% ipython --no-banner

In [1]: import numpy as np

In [2]: np.set_printoptions(precision=3, suppress=True, linewidth=200, legacy="1.25")

In [3]: rnd = lambda a: np.round(a, 3) + 0

In [4]: M = np.loadtxt("data.csv", delimiter=",")

In [5]: M
Out[5]: 
array([[ 0.   ,  0.336, -0.291],
       [ 0.   ,  0.869, -0.814],
       [ 0.   ,  0.961, -0.933],
       [ 0.   , -0.558,  0.493],
       [ 0.   , -0.336,  0.291],
       [ 0.   , -0.397,  0.345],
       [ 0.   , -0.207,  0.178],
       [ 0.   ,  0.139, -0.119],
       [ 0.   ,  0.397, -0.345],
       [ 0.   ,  0.207, -0.178],
       [ 0.   , -0.207,  0.178],
       [ 0.   ,  0.   ,  0.   ],
       [ 0.   , -0.273,  0.235],
       [ 0.   ,  0.782, -0.716],
       [ 0.   , -0.139,  0.119],
       [ 0.   , -0.139,  0.119],
       [ 0.   ,  0.397, -0.345],
       [ 0.   , -0.753,  0.686],
       [ 0.   ,  0.558, -0.493]])

In [6]: np.linalg.matrix_rank(M, rtol=0.1)
Out[6]: 1

In [7]: rnd(np.linalg.norm(M, 2) / np.linalg.norm(M))
Out[7]: 1.0

In [8]: J = np.array([[1.0, -0.7, -0.9], [2.0, 0.1, 0.9], [-9.0, 0.2, 0.4]])

In [9]: J
Out[9]: 
array([[ 1. , -0.7, -0.9],
       [ 2. ,  0.1,  0.9],
       [-9. ,  0.2,  0.4]])

In [10]: f = np.array([1, 3, -1])

In [11]: other = J + np.outer(f, np.eye(3)[2])

In [12]: rnd(other)
Out[12]: 
array([[ 1. , -0.7,  0.1],
       [ 2. ,  0.1,  3.9],
       [-9. ,  0.2, -0.6]])

In [13]: np.linalg.matrix_rank(other - J)
Out[13]: 1
